>>> import numpy as np
>>> import numpy.linalg as la
>>> np.set_printoptions(precision=2, suppress=True, linewidth=160, sign=" ")
>>> def rnd(a):
...     return np.round(a, 2) + 0
... 
>>> X = np.load("mat.npy")
>>> print(X)
[[ 0  0  9]
 [ 0  0  0]
 [ 0  0  0]]
>>> print(np.argsort(-la.norm(X, axis=0).round(6), kind="stable")[:3])
[ 2  0  1]
>>> Uu, sv, Vt = la.svd(X)
>>> print(sv)
[ 9.  0. -0.]
>>> other = Uu[:, :1] @ np.diag(sv[:1]) @ Vt[:1]
>>> print(rnd(la.norm(X - other) / la.norm(X)))
0.0
>>> print(rnd(la.norm(X - other, 2)), sv[1])
0.0 0.0
>>> print(rnd(np.trace(la.pinv(X) @ X)))
1.0
>>> print(np.allclose(X[:-1].T @ la.lstsq(X[:-1].T, X[-1])[0], X[-1]))
True
>>> print(la.lstsq(X[:-1].T, X[-1])[2])
1
>>> print(rnd(X @ la.pinv(X) @ X))
[[ 0.  0.  9.]
 [ 0.  0.  0.]
 [ 0.  0.  0.]]
>>> print(np.unique(X.round(6), axis=0).shape)
(2, 3)
>>> print(la.matrix_power(X - np.diag(np.diag(X)), 3))
[[ 0  0  0]
 [ 0  0  0]
 [ 0  0  0]]
>>> print(np.prod(np.diag(X)), rnd(la.det(X)))
0 0.0
>>> x = np.array([-2, 1, 2])
>>> h1 = np.maximum(X @ x, 0)
>>> print(np.maximum(X @ x, 0) - np.maximum(-X @ x, 0))
[ 18   0   0]
>>> print(X * (h1 > 1e-9)[:, None])
[[ 0  0  9]
 [ 0  0  0]
 [ 0  0  0]]
>>> print(rnd(np.tanh(X @ x)))
[ 1.  0.  0.]
>>> print(np.flatnonzero(h1 > 1e-9))
[ 0]
>>> A = np.load("sample13.npy")
>>> print(A)
[[-3.03 -3.83 -1.08]
 [ 2.03  3.23  3.24]
 [-4.21  2.05  1.75]
 [-2.01 -4.13 -1.98]
 [-4.12  2.63 -1.06]
 [ 4.94  0.59  0.51]
 [-1.44 -2.27 -4.21]
 [-2.82 -1.11 -3.98]
 [-4.4   2.04  1.22]
 [ 2.83  3.4   2.34]
 [-1.25 -4.67  1.27]
 [-0.36  2.93 -4.03]]
>>> O, vecs = la.qr(A[:, :2])[0], la.qr(A[:, 2:])[0]
>>> sv = la.svd(O.T @ vecs, compute_uv=False)
>>> print(rnd(la.norm(O @ O.T - vecs @ vecs.T, 2)))
1.0
>>> print(rnd(sv))
[ 0.43]
>>> D = la.norm(A[:, None] - A[None], axis=-1)
>>> print(la.matrix_rank(D ** 2))
5
>>> print(D.shape)
(12, 12)
>>> print(rnd(la.norm(A - A.mean(axis=0), axis=1)))
[ 4.37  5.84  4.28  4.54  3.96  6.2   4.4   4.03  4.17  5.92  5.06  4.61]
>>> print(D.mean(axis=1).argmax())
5
>>> print(D[7].round(6).argsort(kind="stable")[:4])
[ 7  6  3  0]
>>> print(rnd(la.norm(A, axis=1)))
[ 5.    5.01  5.    5.    5.    5.    5.    5.    5.    5.    5.    5.  ]
>>> print((D + 1e9 * np.eye(12)).round(6).argmin(axis=1))
[ 3  9  8  0  8  9  7  6  2  1  0  7]
>>> rng = np.random.default_rng(59055)
>>> K = (rng.random((4, 4)) < 0.3) + np.eye(4)
>>> K /= K.sum(axis=1, keepdims=True)
>>> print(rnd(K))
[[ 1.    0.    0.    0.  ]
 [ 0.    0.5   0.5   0.  ]
 [ 0.    0.    1.    0.  ]
 [ 0.    0.33  0.33  0.33]]
>>> x = np.array([3, 4, -4, -2])
>>> y = K @ x
>>> print(rnd(y))
[ 3.    0.   -4.   -0.67]
>>> print(rnd(la.solve(K, -1 * y)))
[-3. -4.  4.  2.]
>>> print(rnd(la.solve(K.T, K[3])))
[ 0.  0.  0.  1.]
>>> proj = np.triu(np.array([[-2, -2, 0, 0], [-1, -1, -1, -3], [-1, -1, -3, 2], [-3, -2, 0, -2]]), 1) + np.eye(4)
>>> other = proj @ K @ la.inv(proj)
>>> print(rnd(proj @ K - K @ proj))
[[ 0.    1.   -1.    0.  ]
 [ 0.   -1.   -1.5  -0.5 ]
 [ 0.    0.67  0.67 -1.33]
 [ 0.    0.    0.33  0.33]]
>>> print(la.matrix_rank(other))
4
>>> print(rnd(other))
[[ 1.    1.    0.    3.  ]
 [ 0.   -0.5  -2.    1.5 ]
 [ 0.    0.67  2.33 -2.  ]
 [ 0.    0.33  0.67  0.  ]]
>>> print(rnd(np.poly(other)))
[ 1.   -2.83  2.83 -1.17  0.17]
>>> print(rnd(other.mean(axis=0)))
[ 0.25  0.37  0.25  0.62]
>>> print(rnd(other.sum(axis=0)))
[ 1.   1.5  1.   2.5]
>>> print(np.unravel_index(np.abs(other).argmax(), other.shape))
(np.int64(0), np.int64(3))
>>> print(rnd(other.sum(axis=1)))
[ 5. -1.  1.  1.]
>>> la.rank(other)
Traceback (most recent call last):
  File "<python-input-58>", line 1, in <module>
    la.rank(other)
    ^^^^^^^
AttributeError: module 'numpy.linalg' has no attribute 'rank'
>>> print(la.matrix_rank(other))
4
>>> z = rng.permutation(4)
>>> print(z)
[ 3  1  0  2]
>>> other = K[z][:, z]
>>> print(rnd(np.sort(np.abs(la.eigvals(other)))))
[ 0.33  0.5   1.    1.  ]
>>> print(rnd(np.diag(other)))
[ 0.33  0.5   1.    1.  ]
>>> print(rnd(np.trace(other)))
2.83
>>> print(np.allclose(other, K))
False
>>> E = np.load("w.npy")
>>> print(E)
[[ 0  0  0  0]
 [ 0  0  1  0]
 [ 0  1  0  0]
 [ 0  0  0  0]]
>>> other = np.array([[1, 0], [2, 1]])
>>> Z = np.kron(other, E)
>>> print(Z)
[[ 0  0  0  0  0  0  0  0]
 [ 0  0  1  0  0  0  0  0]
 [ 0  1  0  0  0  0  0  0]
 [ 0  0  0  0  0  0  0  0]
 [ 0  0  0  0  0  0  0  0]
 [ 0  0  2  0  0  0  1  0]
 [ 0  2  0  0  0  1  0  0]
 [ 0  0  0  0  0  0  0  0]]
>>> print(Z.shape)
(8, 8)
>>> print(la.matrix_rank(Z))
4
>>> print(rnd(la.det(E)))
0.0
>>> print((E != 0).astype(int))
[[ 0  0  0  0]
 [ 0  0  1  0]
 [ 0  1  0  0]
 [ 0  0  0  0]]
>>> W0 = np.load("run6.npy")
>>> print(W0)
[[ 5.72 -1.1   1.1 ]
 [-0.63 -0.4  -0.2 ]
 [ 1.07 -1.1   0.2 ]
 [-6.05 -0.5  -1.2 ]
 [-6.66 -1.2  -1.4 ]
 [ 1.9   0.8   0.4 ]
 [-3.94  1.1  -0.8 ]
 [ 1.68 -0.2   0.3 ]
 [-4.6   0.1  -0.9 ]
 [ 0.59 -0.5   0.1 ]
 [ 7.59  2.4   1.5 ]
 [ 4.41  1.9   0.8 ]
 [ 7.9   1.1   1.6 ]
 [ 9.17 -0.1   1.8 ]
 [-3.59  0.3  -0.7 ]
 [-3.66 -0.1  -0.7 ]
 [-1.39  1.1  -0.2 ]
 [ 7.3  -0.4   1.4 ]
 [ 4.26  0.5   0.8 ]
 [ 1.03  0.    0.2 ]
 [-1.47 -0.5  -0.2 ]]
>>> Uu, sv, Vt = la.svd(W0, full_matrices=False)
>>> print(rnd(np.cumsum(sv ** 2) / np.sum(sv ** 2)))
[ 0.97  1.    1.  ]
>>> print(Uu.shape, sv.shape, Vt.shape)
(21, 3) (3,) (3, 3)
>>> print(np.abs(Uu[:, 0]).round(6).argmax())
13
>>> print(rnd(Uu.T @ W0 @ Vt.T))
[[ 22.5    0.     0.  ]
 [  0.     4.1    0.  ]
 [  0.     0.     0.19]]
>>> print(rnd(Uu.T @ Uu))
[[ 1.  0.  0.]
 [ 0.  1.  0.]
 [ 0.  0.  1.]]
>>> print(rnd(sv / sv[0]))
[ 1.    0.18  0.01]
